$ python3 -q
>>> import numpy as np
>>> from numpy import linalg as LA
>>> np.set_printoptions(precision=3, suppress=True, linewidth=140)
>>> def tidy(a):
...     return np.round(a, 3) + 0
... 
>>> J = np.loadtxt("sample1.csv", delimiter=",")
>>> tidy(J)
array([[ 15.721, -10.499,   6.527],
       [ -9.452,  -4.235, -17.109],
       [  5.685, -15.12 , -11.793],
       [ -3.945,  14.502,  13.196],
       [ 10.342, -15.735,  -6.741],
       [ 12.543,  -0.081,  15.578],
       [ 15.744, -10.227,   6.896],
       [-11.087,  15.642,   5.693],
       [  3.327, -14.241, -13.643],
       [  2.264, -13.745, -14.351],
       [ 11.392, -15.582,  -5.238],
       [-14.311,   3.488, -13.529],
       [ -5.685,  15.12 ,  11.793],
       [  3.436, -14.289, -13.566],
       [-12.303,  -0.309, -15.765],
       [ 11.442,   1.617,  16.324],
       [ 15.757,  -9.254,   8.128],
       [ -6.529,  15.353,  11.03 ],
       [  1.519, -13.362, -14.804],
       [ -6.618,  -7.304, -17.403],
       [  2.07 ,  11.123,  16.492]])
>>> left, sig, vt = LA.svd(J)
>>> np.argmax(sig[:-1] / (sig[1:] + 1e-6)) + 1
np.int64(2)
>>> tidy(sig)
array([71.839, 56.914,  0.   ])
>>> Y = left[:, :2] @ np.diag(sig[:2]) @ vt[:2]
>>> tidy(Y)
array([[ 15.721, -10.499,   6.527],
       [ -9.452,  -4.235, -17.109],
       [  5.685, -15.12 , -11.793],
       [ -3.945,  14.502,  13.196],
       [ 10.342, -15.735,  -6.741],
       [ 12.543,  -0.081,  15.578],
       [ 15.744, -10.227,   6.896],
       [-11.087,  15.642,   5.693],
       [  3.327, -14.241, -13.643],
       [  2.264, -13.745, -14.351],
       [ 11.392, -15.582,  -5.238],
       [-14.311,   3.488, -13.529],
       [ -5.685,  15.12 ,  11.793],
       [  3.436, -14.289, -13.566],
       [-12.303,  -0.309, -15.765],
       [ 11.442,   1.617,  16.324],
       [ 15.757,  -9.254,   8.128],
       [ -6.529,  15.353,  11.03 ],
       [  1.519, -13.362, -14.804],
       [ -6.618,  -7.304, -17.403],
       [  2.07 ,  11.123,  16.492]])
>>> tidy(LA.norm(J - Y, 2)), tidy(sig[2])
(np.float64(0.0), np.float64(0.0))
>>> LA.matrix_rank(Y)
np.int64(2)
>>> tidy(LA.norm(J - Y) / LA.norm(J))
np.float64(0.0)
